% ipython --no-banner

In [1]: import numpy as np

In [2]: np.set_printoptions(precision=2, suppress=True, linewidth=160)

In [3]: F = np.load("w.npy")

In [4]: F
Out[4]: 
array([[ 2,  0,  0, -1,  0],
       [-2,  2, -1,  0, -1],
       [ 2,  0,  0, -1,  0]])

In [5]: # column 4 repeats column 2

In [6]: rk = np.linalg.matrix_rank(F)

In [7]: rk
Out[7]: np.int64(2)

In [8]: null = np.linalg.svd(F)[2][rk:].T

In [9]: [int(np.linalg.matrix_rank(F[:i])) for i in range(1, len(F) + 1)]
Out[9]: [1, 2, 2]

In [10]: null @ null.T
Out[10]: 
array([[ 0.18,  0.12, -0.06,  0.35, -0.06],
       [ 0.12,  0.41,  0.29,  0.24,  0.29],
       [-0.06,  0.29,  0.85, -0.12, -0.15],
       [ 0.35,  0.24, -0.12,  0.71, -0.12],
       [-0.06,  0.29, -0.15, -0.12,  0.85]])

In [11]: print(np.allclose(F @ null, 0))
True

In [12]: print(null.shape)
(5, 3)

In [13]: U, sigma, Vt = np.linalg.svd(F)

In [14]: np.argmax(sigma[:-1] / (sigma[1:] + 1e-6)) + 1
Out[14]: np.int64(2)

In [15]: A2 = U[:, :2] @ np.diag(sigma[:2]) @ Vt[:2]

In [16]: A2.round(2) + 0
Out[16]: 
array([[ 2.,  0.,  0., -1.,  0.],
       [-2.,  2., -1.,  0., -1.],
       [ 2.,  0.,  0., -1.,  0.]])

In [17]: print(np.round(np.linalg.norm(F - A2) / np.linalg.norm(F), 2))
0.0

In [18]: round(np.abs(F - A2).max(), 2)
Out[18]: np.float64(0.0)

In [19]: round(float(np.linalg.norm(F - A2, 2)), 2), round(sigma[2], 2)
Out[19]: (0.0, np.float64(0.0))
